>>> import numpy as np
>>> np.set_printoptions(precision=2, suppress=True, linewidth=200, floatmode="fixed")
>>> arr = np.loadtxt("arr.csv", delimiter=",")
>>> print(arr)
[[0.33 0.00 0.00 0.00 0.00 0.33 0.00 0.00 0.00 0.00 0.33 0.00]
 [0.25 0.25 0.00 0.00 0.00 0.00 0.00 0.00 0.25 0.25 0.00 0.00]
 [0.00 0.25 0.25 0.00 0.25 0.00 0.00 0.00 0.00 0.00 0.25 0.00]
 [0.00 0.00 0.20 0.40 0.20 0.00 0.00 0.20 0.00 0.00 0.00 0.00]
 [0.25 0.00 0.00 0.25 0.25 0.00 0.00 0.00 0.00 0.00 0.25 0.00]
 [0.00 0.14 0.14 0.14 0.00 0.29 0.00 0.00 0.14 0.00 0.00 0.14]
 [0.20 0.00 0.20 0.00 0.00 0.00 0.40 0.00 0.00 0.00 0.20 0.00]
 [0.33 0.00 0.33 0.00 0.00 0.00 0.00 0.33 0.00 0.00 0.00 0.00]
 [0.00 0.00 0.00 0.00 0.00 0.00 0.33 0.00 0.67 0.00 0.00 0.00]
 [0.00 0.00 0.00 0.17 0.17 0.00 0.00 0.17 0.17 0.17 0.17 0.00]
 [0.00 0.25 0.00 0.00 0.00 0.25 0.00 0.25 0.00 0.00 0.25 0.00]
 [0.00 0.25 0.00 0.00 0.25 0.00 0.00 0.25 0.00 0.00 0.00 0.25]]
>>> rng = np.random.default_rng(764408)
>>> idx = rng.permutation(12)
>>> print(idx)
[ 1 11 10  6  0  7  2  4  5  8  3  9]
>>> A2 = arr[idx][:, idx]
>>> print(round(np.trace(A2), 2))
3.84
>>> print(np.diag(A2))
[0.25 0.25 0.25 0.40 0.33 0.33 0.25 0.25 0.29 0.67 0.40 0.17]
>>> print(round(np.linalg.det(A2), 2), round(np.linalg.det(arr[idx]), 2))
-0.0 -0.0
>>> print(np.sort(np.abs(np.linalg.eigvals(A2))))
[0.05 0.26 0.26 0.30 0.30 0.30 0.42 0.42 0.51 0.51 0.62 1.00]
>>> print(A2)
[[0.25 0.00 0.00 0.00 0.25 0.00 0.00 0.00 0.00 0.25 0.00 0.25]
 [0.25 0.25 0.00 0.00 0.00 0.25 0.00 0.25 0.00 0.00 0.00 0.00]
 [0.25 0.00 0.25 0.00 0.00 0.25 0.00 0.00 0.25 0.00 0.00 0.00]
 [0.00 0.00 0.20 0.40 0.20 0.00 0.20 0.00 0.00 0.00 0.00 0.00]
 [0.00 0.00 0.33 0.00 0.33 0.00 0.00 0.00 0.33 0.00 0.00 0.00]
 [0.00 0.00 0.00 0.00 0.33 0.33 0.33 0.00 0.00 0.00 0.00 0.00]
 [0.25 0.00 0.25 0.00 0.00 0.00 0.25 0.25 0.00 0.00 0.00 0.00]
 [0.00 0.00 0.25 0.00 0.25 0.00 0.00 0.25 0.00 0.00 0.25 0.00]
 [0.14 0.14 0.00 0.00 0.00 0.00 0.14 0.00 0.29 0.14 0.14 0.00]
 [0.00 0.00 0.00 0.33 0.00 0.00 0.00 0.00 0.00 0.67 0.00 0.00]
 [0.00 0.00 0.00 0.00 0.00 0.20 0.20 0.20 0.00 0.00 0.40 0.00]
 [0.00 0.00 0.17 0.00 0.00 0.17 0.00 0.17 0.00 0.17 0.17 0.17]]
>>> print(np.linalg.svd(A2, compute_uv=False))
[1.06 0.80 0.64 0.57 0.51 0.44 0.42 0.33 0.28 0.23 0.14 0.03]
>>> print(round(np.linalg.norm(A2), 2))
1.84
>>> print(np.diff(A2, axis=0))
[[ 0.00  0.25  0.00  0.00 -0.25  0.25  0.00  0.25  0.00 -0.25  0.00 -0.25]
 [ 0.00 -0.25  0.25  0.00  0.00  0.00  0.00 -0.25  0.25  0.00  0.00  0.00]
 [-0.25  0.00 -0.05  0.40  0.20 -0.25  0.20  0.00 -0.25  0.00  0.00  0.00]
 [ 0.00  0.00  0.13 -0.40  0.13  0.00 -0.20  0.00  0.33  0.00  0.00  0.00]
 [ 0.00  0.00 -0.33  0.00  0.00  0.33  0.33  0.00 -0.33  0.00  0.00  0.00]
 [ 0.25  0.00  0.25  0.00 -0.33 -0.33 -0.08  0.25  0.00  0.00  0.00  0.00]
 [-0.25  0.00  0.00  0.00  0.25  0.00 -0.25  0.00  0.00  0.00  0.25  0.00]
 [ 0.14  0.14 -0.25  0.00 -0.25  0.00  0.14 -0.25  0.29  0.14 -0.11  0.00]
 [-0.14 -0.14  0.00  0.33  0.00  0.00 -0.14  0.00 -0.29  0.52 -0.14  0.00]
 [ 0.00  0.00  0.00 -0.33  0.00  0.20  0.20  0.20  0.00 -0.67  0.40  0.00]
 [ 0.00  0.00  0.17  0.00  0.00 -0.03 -0.20 -0.03  0.00  0.17 -0.23  0.17]]
>>> A2[12]
Traceback (most recent call last):
  File "<python-input-16>", line 1, in <module>
    A2[12]
    ~~^^^^
IndexError: index 12 is out of bounds for axis 0 with size 12
>>> print(np.unravel_index(np.abs(A2).argmax(), A2.shape))
(np.int64(9), np.int64(9))
>>> np.zeros(12, 12)
Traceback (most recent call last):
  File "<python-input-18>", line 1, in <module>
    np.zeros(12, 12)
    ~~~~~~~~^^^^^^^^
TypeError: Cannot interpret '12' as a data type
>>> print(A2.shape)
(12, 12)
>>> print(A2.mean(axis=0))
[0.10 0.03 0.12 0.06 0.11 0.10 0.09 0.09 0.07 0.10 0.08 0.03]
>>> print(A2 - A2[0])
[[ 0.00  0.00  0.00  0.00  0.00  0.00  0.00  0.00  0.00  0.00  0.00  0.00]
 [ 0.00  0.25  0.00  0.00 -0.25  0.25  0.00  0.25  0.00 -0.25  0.00 -0.25]
 [ 0.00  0.00  0.25  0.00 -0.25  0.25  0.00  0.00  0.25 -0.25  0.00 -0.25]
 [-0.25  0.00  0.20  0.40 -0.05  0.00  0.20  0.00  0.00 -0.25  0.00 -0.25]
 [-0.25  0.00  0.33  0.00  0.08  0.00  0.00  0.00  0.33 -0.25  0.00 -0.25]
 [-0.25  0.00  0.00  0.00  0.08  0.33  0.33  0.00  0.00 -0.25  0.00 -0.25]
 [ 0.00  0.00  0.25  0.00 -0.25  0.00  0.25  0.25  0.00 -0.25  0.00 -0.25]
 [-0.25  0.00  0.25  0.00  0.00  0.00  0.00  0.25  0.00 -0.25  0.25 -0.25]
 [-0.11  0.14  0.00  0.00 -0.25  0.00  0.14  0.00  0.29 -0.11  0.14 -0.25]
 [-0.25  0.00  0.00  0.33 -0.25  0.00  0.00  0.00  0.00  0.42  0.00 -0.25]
 [-0.25  0.00  0.00  0.00 -0.25  0.20  0.20  0.20  0.00 -0.25  0.40 -0.25]
 [-0.25  0.00  0.17  0.00 -0.25  0.17  0.00  0.17  0.00 -0.08  0.17 -0.08]]
>>> print(A2.sum(axis=0))
[1.14 0.39 1.45 0.73 1.37 1.20 1.13 1.12 0.87 1.23 0.96 0.42]
>>> A2[:, 12]
Traceback (most recent call last):
  File "<python-input-23>", line 1, in <module>
    A2[:, 12]
    ~~^^^^^^^
IndexError: index 12 is out of bounds for axis 1 with size 12
>>> print(np.count_nonzero(A2))
48
>>> print(A2.sum(axis=1))
[1.00 1.00 1.00 1.00 1.00 1.00 1.00 1.00 1.00 1.00 1.00 1.00]
>>> f = np.array([1, 1, 0, 2, 1, 1, 0, 1, 1, 2, 1, 0])
>>> A2 = arr + np.outer(f, np.eye(12)[7])
>>> print(np.linalg.matrix_rank(A2 - arr))
1
>>> print(round(np.linalg.det(A2) / np.linalg.det(arr), 2), round(float(1 + np.linalg.solve(arr, f)[7]), 2))
3.61 3.61
>>> print(A2)
[[0.33 0.00 0.00 0.00 0.00 0.33 0.00 1.00 0.00 0.00 0.33 0.00]
 [0.25 0.25 0.00 0.00 0.00 0.00 0.00 1.00 0.25 0.25 0.00 0.00]
 [0.00 0.25 0.25 0.00 0.25 0.00 0.00 0.00 0.00 0.00 0.25 0.00]
 [0.00 0.00 0.20 0.40 0.20 0.00 0.00 2.20 0.00 0.00 0.00 0.00]
 [0.25 0.00 0.00 0.25 0.25 0.00 0.00 1.00 0.00 0.00 0.25 0.00]
 [0.00 0.14 0.14 0.14 0.00 0.29 0.00 1.00 0.14 0.00 0.00 0.14]
 [0.20 0.00 0.20 0.00 0.00 0.00 0.40 0.00 0.00 0.00 0.20 0.00]
 [0.33 0.00 0.33 0.00 0.00 0.00 0.00 1.33 0.00 0.00 0.00 0.00]
 [0.00 0.00 0.00 0.00 0.00 0.00 0.33 1.00 0.67 0.00 0.00 0.00]
 [0.00 0.00 0.00 0.17 0.17 0.00 0.00 2.17 0.17 0.17 0.17 0.00]
 [0.00 0.25 0.00 0.00 0.00 0.25 0.00 1.25 0.00 0.00 0.25 0.00]
 [0.00 0.25 0.00 0.00 0.25 0.00 0.00 0.25 0.00 0.00 0.00 0.25]]
>>> print(np.linalg.matrix_rank(np.linalg.inv(A2) - np.linalg.inv(arr), tol=1e-8))
1
>>> print((arr - arr.T) / 2)
[[ 0.00 -0.12  0.00  0.00 -0.12  0.17 -0.10 -0.17  0.00  0.00  0.17  0.00]
 [ 0.12  0.00 -0.12  0.00  0.00 -0.07  0.00  0.00  0.12  0.12 -0.12 -0.12]
 [ 0.00  0.12  0.00 -0.10  0.12 -0.07 -0.10 -0.17  0.00  0.00  0.12  0.00]
 [ 0.00  0.00  0.10  0.00 -0.02 -0.07  0.00  0.10  0.00 -0.08  0.00  0.00]
 [ 0.12  0.00 -0.12  0.02  0.00  0.00  0.00  0.00  0.00 -0.08  0.12 -0.12]
 [-0.17  0.07  0.07  0.07  0.00  0.00  0.00  0.00  0.07  0.00 -0.12  0.07]
 [ 0.10  0.00  0.10  0.00  0.00  0.00  0.00  0.00 -0.17  0.00  0.10  0.00]
 [ 0.17  0.00  0.17 -0.10  0.00  0.00  0.00  0.00  0.00 -0.08 -0.12 -0.12]
 [ 0.00 -0.12  0.00  0.00  0.00 -0.07  0.17  0.00  0.00 -0.08  0.00  0.00]
 [ 0.00 -0.12  0.00  0.08  0.08  0.00  0.00  0.08  0.08  0.00  0.08  0.00]
 [-0.17  0.12 -0.12  0.00 -0.12  0.12 -0.10  0.12  0.00 -0.08  0.00  0.00]
 [ 0.00  0.12  0.00  0.00  0.12 -0.07  0.00  0.12  0.00  0.00  0.00  0.00]]
>>> assert arr == arr.T
Traceback (most recent call last):
  File "<python-input-33>", line 1, in <module>
    assert arr == arr.T
           ^^^^^^^^^^^^
ValueError: The truth value of an array with more than one element is ambiguous. Use a.any() or a.all()
>>> print(round(float(np.abs(np.linalg.eigvals(arr)).max()), 2))
1.0
>>> print(np.allclose(arr, arr.T))
False
>>> A2 = np.linalg.inv(arr)
>>> print(np.round(arr @ A2, 2) + 0)
[[1.00 0.00 0.00 0.00 0.00 0.00 0.00 0.00 0.00 0.00 0.00 0.00]
 [0.00 1.00 0.00 0.00 0.00 0.00 0.00 0.00 0.00 0.00 0.00 0.00]
 [0.00 0.00 1.00 0.00 0.00 0.00 0.00 0.00 0.00 0.00 0.00 0.00]
 [0.00 0.00 0.00 1.00 0.00 0.00 0.00 0.00 0.00 0.00 0.00 0.00]
 [0.00 0.00 0.00 0.00 1.00 0.00 0.00 0.00 0.00 0.00 0.00 0.00]
 [0.00 0.00 0.00 0.00 0.00 1.00 0.00 0.00 0.00 0.00 0.00 0.00]
 [0.00 0.00 0.00 0.00 0.00 0.00 1.00 0.00 0.00 0.00 0.00 0.00]
 [0.00 0.00 0.00 0.00 0.00 0.00 0.00 1.00 0.00 0.00 0.00 0.00]
 [0.00 0.00 0.00 0.00 0.00 0.00 0.00 0.00 1.00 0.00 0.00 0.00]
 [0.00 0.00 0.00 0.00 0.00 0.00 0.00 0.00 0.00 1.00 0.00 0.00]
 [0.00 0.00 0.00 0.00 0.00 0.00 0.00 0.00 0.00 0.00 1.00 0.00]
 [0.00 0.00 0.00 0.00 0.00 0.00 0.00 0.00 0.00 0.00 0.00 1.00]]
>>> print((np.abs(A2) > 1e-9).astype(int))
[[1 1 1 1 1 1 1 1 1 1 1 1]
 [1 1 1 1 1 1 1 1 1 1 1 1]
 [1 1 1 1 1 1 1 1 1 1 1 1]
 [1 1 1 1 1 1 1 1 1 1 1 1]
 [1 1 1 1 1 1 1 1 1 1 1 1]
 [1 1 1 1 1 1 1 1 1 1 1 1]
 [1 1 1 1 1 1 1 1 1 1 1 1]
 [1 1 1 1 1 1 1 1 1 1 1 1]
 [1 1 1 1 1 1 1 1 1 1 1 1]
 [1 1 1 1 1 1 1 1 1 1 1 1]
 [1 1 1 1 1 1 1 1 1 1 1 1]
 [1 1 1 1 1 1 1 1 1 1 1 1]]
>>> print(round(float(np.linalg.det(arr) * np.linalg.det(A2)), 2))
1.0
>>> print(np.allclose(A2, arr.T))
False
>>> W0 = np.load("run11.npy")
>>> print(W0)
[[ 9  3  4  1  1  8  4  1  5  6]
 [ 9  9  5  5  5 11 10  0  7  7]
 [ 6  9  1  9  8 10  6  0  5  3]
 [ 1  4  0  4  1  1  4  0  5  0]
 [ 4  6  3  4  4  5  2  3  4  7]
 [14  8 10 10  5 12 13  5  7 12]
 [ 0  0  0  0  0  0  0  0  0  0]
 [11  9  5  7  5 11  9  1  3  6]
 [ 9  6  6 10  4  7  9  5  5  8]
 [ 9  7  5  3  1  7  9  1  3  6]
 [ 4  9  2 11  6  5  4  3  9  4]
 [15 15  7 19 12 17 15  5 10 11]
 [11  8  1 10  7 10  7  5 12  6]
 [ 4  7  1  5  4  6  6  0  5  3]
 [ 9  5  9  7  6 13  7  0  2  9]
 [17 16 13 14 10 20 14  4  7 18]
 [ 7  4  1  2  3  8  2  1  3  5]
 [14 11  3 15  8 10  6  9 12  9]
 [13 16  7 14  7 12 13  4 12 10]
 [ 2  1  5  3  1  4  3  0  0  5]
 [ 3  3  1  1  3  5  2  0  0  3]
 [ 0  0  0  0  0  0  0  0  0  0]
 [ 4  3  5  7  5  8  3  0  0  5]
 [10 10  1 10  8 13  6  1  8  5]
 [ 1  4  0  4  1  1  4  0  5  0]
 [ 7  4  1  2  3  8  2  1  3  5]]
>>> basis = W0[[19, 3]].astype(float)
>>> for _ in range(7):
...     idx = np.linalg.norm(W0[:, None] - basis, axis=-1).argmin(axis=1)
...     basis = np.array([W0[idx == j].mean(axis=0) for j in range(2)])
... 
>>> print(idx)
[1 0 1 1 1 0 1 0 0 1 1 0 0 1 0 0 1 0 0 1 1 1 1 0 1 1]
>>> print(np.abs(basis[1] - basis[0]).argmax())
0
>>> print(basis[1] - basis[0])
[-7.93 -6.01 -4.16 -7.27 -4.27 -7.30 -6.51 -2.88 -4.59 -5.72]
>>> print(np.bincount(idx))
[11 15]
>>> E = np.loadtxt("test1.csv", delimiter=",")
>>> print(E)
[[-2.10  1.20  0.20 -0.20  0.60  0.10 -0.20 -1.20 -0.90 -1.10  1.20  1.10]
 [ 0.80  0.70 -0.40 -2.00  0.00  2.00 -1.00  0.70 -0.40 -0.60 -0.80  0.30]
 [-1.70  0.10 -0.10 -0.60 -0.60 -1.10 -1.00  1.20 -0.20  0.20  0.00  0.20]
 [ 0.20  0.80 -0.10 -0.70 -0.90 -0.20  2.20  2.10 -0.20  0.40  1.40  0.70]
 [-1.50 -0.40 -0.40  0.80 -1.10 -0.70  1.40 -0.70 -0.20 -0.40 -0.80  1.10]
 [ 0.00  0.70  1.90  1.80 -0.40 -1.60 -0.30 -1.80 -0.40  0.80 -0.70  0.30]
 [-0.80 -0.30  0.10 -0.90  0.60  0.10  0.40  0.30 -2.30  1.00  0.50  0.00]
 [-0.40 -0.10 -0.50  0.30  0.30  1.60  1.10 -0.50 -0.50  0.40 -1.00  0.00]
 [ 0.30  0.40  0.20  0.30 -0.30 -1.40 -0.80  1.50 -0.80  0.40 -2.00  0.30]
 [ 1.60  1.00  1.40  0.60 -1.80  0.30  0.10 -0.20 -0.30  0.30  0.30  1.70]
 [-0.90  1.40  1.80  1.00  0.20  0.90 -0.50  0.20  0.10  0.80 -1.20  0.00]
 [-0.40 -1.10  0.80  1.40 -1.60  2.20  0.50 -1.90  0.60 -0.70  0.10  1.00]
 [-0.20 -0.90  0.70  1.00  0.10 -0.90  1.90 -1.00 -0.10 -1.40 -0.70  0.30]
 [ 1.50  1.50 -0.50  0.30  0.40  0.30  0.10 -0.40  0.00 -0.60  2.10 -0.10]]
>>> def softmax(z):
...     e = np.exp(z - z.max(axis=-1, keepdims=True))
...     return e / e.sum(axis=-1, keepdims=True)
... 
>>> print(softmax(E[2] + -2))
[0.02 0.10 0.08 0.05 0.05 0.03 0.03 0.29 0.07 0.11 0.09 0.11]
>>> S = E @ E.T / np.sqrt(12)
>>> print(softmax(S).round(6).argmax(axis=1))
[ 0  1  2  3  4  5  6  7  8  9 10 11 12 13]
